In [1]: import numpy as np

In [2]: import numpy.linalg as la

In [3]: np.set_printoptions(precision=2, suppress=True, linewidth=120)

In [4]: feats = np.load("x.npy")

In [5]: feats
Out[5]: 
array([[0, 0, 1],
       [1, 0, 0],
       [0, 1, 0]])

In [6]: # rows sum to 1

In [7]: feats @ feats.T
Out[7]: 
array([[1, 0, 0],
       [0, 1, 0],
       [0, 0, 1]])

In [8]: print(np.einsum("ij,ji->", feats, feats))
0

In [9]: la.eigvals(feats)
Out[9]: array([-0.5+0.87j, -0.5-0.87j,  1. +0.j  ])

In [10]: hat = np.triu(np.array([[-1, -2, -2], [2, 1, -2], [-2, -2, 1]]), 1) + np.eye(3)

In [11]: M2 = hat @ feats @ la.inv(hat)

In [12]: np.trace(M2), np.trace(feats)
Out[12]: (np.float64(0.0), np.int64(0))

In [13]: np.round(np.poly(M2), 2) + 0
Out[13]: array([ 1.,  0.,  0., -1.])

In [14]: round(la.det(M2), 2)
Out[14]: np.float64(1.0)

In [15]: m1 = np.load("sample3.npy")

In [16]: m1
Out[16]: 
array([[ 15.,  12.,  16., -32.],
       [ 12.,   8.,  12., -24.],
       [ 16.,  12.,  15., -32.],
       [-32., -24., -32.,  63.]])

In [17]: gram = m1.T @ m1

In [18]: np.allclose(gram, gram.T)
Out[18]: True

In [19]: la.eigvalsh(gram)[::-1]
Out[19]: array([10816.,     1.,     1.,     1.])

In [20]: np.diag(gram)
Out[20]: array([1649.,  928., 1649., 6593.])

In [21]: la.svd(m1, compute_uv=False) ** 2
Out[21]: array([10816.,     1.,     1.,     1.])

In [22]: np.trace(gram), (m1 ** 2).sum()
Out[22]: (np.float64(10819.0), np.float64(10819.0))

In [23]: (m1 @ m1.T).shape
Out[23]: (4, 4)

In [24]: left, sigma, vt = la.svd(m1, full_matrices=False)

In [25]: print(np.allclose(left * sigma @ vt, m1))
True

In [26]: np.round(vt @ vt.T, 2) + 0
Out[26]: 
array([[1., 0., 0., 0.],
       [0., 1., 0., 0.],
       [0., 0., 1., 0.],
       [0., 0., 0., 1.]])

In [27]: print(np.abs(vt[0]))
[0.39 0.29 0.39 0.78]

In [28]: np.abs(left[:, 0]).round(6).argmax()
Out[28]: np.int64(3)

In [29]: (sigma > 1e-8).sum()
Out[29]: np.int64(4)

In [30]: sigma
Out[30]: array([104.,   1.,   1.,   1.])

In [31]: sigma / sigma[0]
Out[31]: array([1.  , 0.01, 0.01, 0.01])

In [32]: round(np.log10(la.cond(m1)))
Out[32]: 2

In [33]: [round(float(x), 2) for x in la.svd(m1, compute_uv=False)[:3]]
Out[33]: [104.0, 1.0, 1.0]

In [34]: print(la.cond(m1) > 100)
True

In [35]: print(np.argsort(-la.norm(m1, axis=0).round(6), kind="stable")[:3])
[3 0 2]

In [36]: la.matrix_rank(m1, rtol=0.1)
Out[36]: np.int64(1)

In [37]: M = np.load("case5.npy")

In [38]: M
Out[38]: 
array([[ 1.  , -1.34,  0.5 ],
       [ 0.7 ,  2.46, -1.1 ],
       [ 0.9 ,  2.37, -1.2 ],
       [-0.5 ,  0.78, -0.4 ],
       [-0.4 ,  0.45, -0.3 ],
       [ 1.3 , -0.54,  0.4 ],
       [ 0.2 ,  0.55, -0.2 ],
       [ 1.2 ,  0.21,  0.  ],
       [-0.5 ,  3.79, -2.  ],
       [-0.5 ,  0.13, -0.1 ],
       [-1.1 ,  0.58, -0.2 ],
       [-0.1 , -1.03,  0.4 ],
       [-0.4 , -1.68,  0.8 ],
       [-0.5 ,  0.45, -0.6 ],
       [-0.2 ,  1.21, -0.6 ],
       [-1.7 ,  0.85, -0.1 ],
       [-1.8 , -2.45,  1.3 ],
       [ 0.2 , -0.67,  0.6 ],
       [-0.6 , -2.52,  1.5 ],
       [-0.4 , -1.35,  0.7 ],
       [ 0.7 ,  3.01, -1.3 ],
       [ 0.8 ,  1.51, -0.8 ],
       [ 0.5 ,  1.18, -0.4 ],
       [-0.1 ,  0.86, -0.3 ],
       [ 0.5 , -0.7 ,  0.2 ],
       [ 0.8 ,  0.7 , -0.3 ]])

In [39]: labels = M[:, 1] > np.median(M[:, 1])

In [40]: u = M[labels].mean(axis=0) - M[~labels].mean(axis=0)

In [41]: labels.astype(int)
Out[41]: array([0, 1, 1, 1, 0, 0, 1, 0, 1, 0, 1, 0, 0, 0, 1, 1, 0, 0, 0, 0, 1, 1, 1, 1, 0, 1])

In [42]: print(u)
[ 0.08  2.38 -1.1 ]

In [43]: Q, vecs = la.qr(M[:, :1])[0], la.qr(M[:, 1:])[0]

In [44]: sigma = la.svd(Q.T @ vecs, compute_uv=False)

In [45]: round(la.norm(Q @ Q.T - vecs @ vecs.T, 2), 2)
Out[45]: np.float64(1.0)

In [46]: sigma
Out[46]: array([0.26])

In [47]: np.degrees(np.arccos(sigma.clip(0, 1)))
Out[47]: array([74.97])

In [48]: W0 = np.load("out9.npy")

In [49]: W0
Out[49]: 
array([[43,  0,  1],
       [-3, 39,  1],
       [-3,  3, 42]])

In [50]: M2 = np.array([[0, 0], [2, 0]])

In [51]: W2 = np.kron(M2, W0)

In [52]: print(W2)
[[ 0  0  0  0  0  0]
 [ 0  0  0  0  0  0]
 [ 0  0  0  0  0  0]
 [86  0  2  0  0  0]
 [-6 78  2  0  0  0]
 [-6  6 84  0  0  0]]

In [53]: print(W2.shape)
(6, 6)

In [54]: u = np.array([6, 4, 7])

In [55]: M2 = W0 + np.outer(u, np.eye(3)[2])

In [56]: print(M2)
[[43.  0.  7.]
 [-3. 39.  5.]
 [-3.  3. 49.]]

In [57]: rng = np.random.default_rng(405)

In [58]: M2 = W0 + rng.integers(-2, 3, (3, 2)) @ rng.integers(-2, 3, (2, 3))

In [59]: M2
Out[59]: 
array([[45, -2,  1],
       [-4, 35,  1],
       [-2, -1, 42]])

In [60]: la.matrix_rank(M2 - W0, tol=1e-8)
Out[60]: np.int64(2)

In [61]: print(la.svd(M2 - W0, compute_uv=False))
[6.04 2.34 0.  ]

In [62]: np.abs(M2 - W0).sum(axis=1)
Out[62]: array([4, 5, 5])
